$ python3 -q
>>> import numpy as np
>>> np.set_printoptions(precision=2, suppress=True, linewidth=120)
>>> rd = lambda a: np.round(a, 2) + 0
>>> K = np.loadtxt("run3.csv", delimiter=",")
>>> K
array([[-1.15, -0.96,  1.27, -0.09, -0.28,  1.48,  0.04,  0.5 ,  0.23, -0.74, -0.15],
       [-0.96, -0.07, -0.67,  0.82, -0.17, -0.29,  0.23, -1.15,  0.81,  0.04, -0.26],
       [ 1.27, -0.67, -0.59,  0.01,  0.1 ,  1.39, -0.13, -0.31, -0.18,  0.26, -0.37],
       [-0.09,  0.82,  0.01, -0.26,  0.64,  0.55, -0.71, -0.16,  1.88, -0.88,  0.67],
       [-0.28, -0.17,  0.1 ,  0.64, -0.98, -0.41, -1.55, -1.23, -0.22, -0.53,  0.79],
       [ 1.48, -0.29,  1.39,  0.55, -0.41, -0.91, -0.29, -0.15,  0.97,  0.31, -0.13],
       [ 0.04,  0.23, -0.13, -0.71, -1.55, -0.29, -1.1 ,  0.39, -0.3 ,  0.19, -1.04],
       [ 0.5 , -1.15, -0.31, -0.16, -1.23, -0.15,  0.39,  0.89,  0.42, -1.28,  0.19],
       [ 0.23,  0.81, -0.18,  1.88, -0.22,  0.97, -0.3 ,  0.42,  0.16, -0.49, -1.14],
       [-0.74,  0.04,  0.26, -0.88, -0.53,  0.31,  0.19, -1.28, -0.49, -0.43, -0.43],
       [-0.15, -0.26, -0.37,  0.67,  0.79, -0.13, -1.04,  0.19, -1.14, -0.43, -0.55]])
>>> # symmetric
>>> x = np.array([-2, 0, -2, -2, -1, 2, 0, 1, -1, 0, -1])
>>> h1 = np.maximum(K @ x, 0)
>>> rd(np.maximum(K @ x, 0) - np.maximum(-K @ x, 0))
array([ 3.6 , -0.49,  1.54, -1.57, -2.56, -9.24,  4.3 ,  1.15, -0.3 ,  3.51,  0.53])
>>> rd(K.T @ h1)
array([ -4.11,  -4.82,   3.46,  -6.28, -10.38,   7.07,  -4.22,  -0.37,  -2.58,  -4.66,  -7.16])
>>> np.flatnonzero(h1 > 1e-9)
array([ 0,  2,  6,  7,  9, 10])
>>> rd(np.tanh(K @ x))
array([ 1.  , -0.45,  0.91, -0.92, -0.99, -1.  ,  1.  ,  0.82, -0.29,  1.  ,  0.49])
>>> arr = np.load("case7.npy")
>>> arr
array([[ 2,  0,  2, -2,  3,  3,  3,  2,  0,  3,  1,  3,  3,  0],
       [ 0,  2,  0,  2, -2,  3,  3,  3,  2,  0,  3,  1,  3,  3],
       [ 3,  0,  2,  0,  2, -2,  3,  3,  3,  2,  0,  3,  1,  3],
       [ 3,  3,  0,  2,  0,  2, -2,  3,  3,  3,  2,  0,  3,  1],
       [ 1,  3,  3,  0,  2,  0,  2, -2,  3,  3,  3,  2,  0,  3],
       [ 3,  1,  3,  3,  0,  2,  0,  2, -2,  3,  3,  3,  2,  0],
       [ 0,  3,  1,  3,  3,  0,  2,  0,  2, -2,  3,  3,  3,  2],
       [ 2,  0,  3,  1,  3,  3,  0,  2,  0,  2, -2,  3,  3,  3],
       [ 3,  2,  0,  3,  1,  3,  3,  0,  2,  0,  2, -2,  3,  3],
       [ 3,  3,  2,  0,  3,  1,  3,  3,  0,  2,  0,  2, -2,  3],
       [ 3,  3,  3,  2,  0,  3,  1,  3,  3,  0,  2,  0,  2, -2],
       [-2,  3,  3,  3,  2,  0,  3,  1,  3,  3,  0,  2,  0,  2],
       [ 2, -2,  3,  3,  3,  2,  0,  3,  1,  3,  3,  0,  2,  0],
       [ 0,  2, -2,  3,  3,  3,  2,  0,  3,  1,  3,  3,  0,  2]])
>>> rd(np.sort(np.abs(np.fft.fft(arr[0])))), rd(np.sort(np.linalg.svd(arr, compute_uv=False)))
(array([ 2.11,  2.11,  4.57,  4.57,  4.66,  4.66,  5.  ,  5.27,  5.27,  6.45,  6.45, 10.18, 10.18, 23.  ]), array([ 2.11,  2.11,  4.57,  4.57,  4.66,  4.66,  5.  ,  5.27,  5.27,  6.45,  6.45, 10.18, 10.18, 23.  ]))
>>> arr @ (-1.0) ** np.arange(14)
array([ 5., -5.,  5., -5.,  5., -5.,  5., -5.,  5., -5.,  5., -5.,  5., -5.])
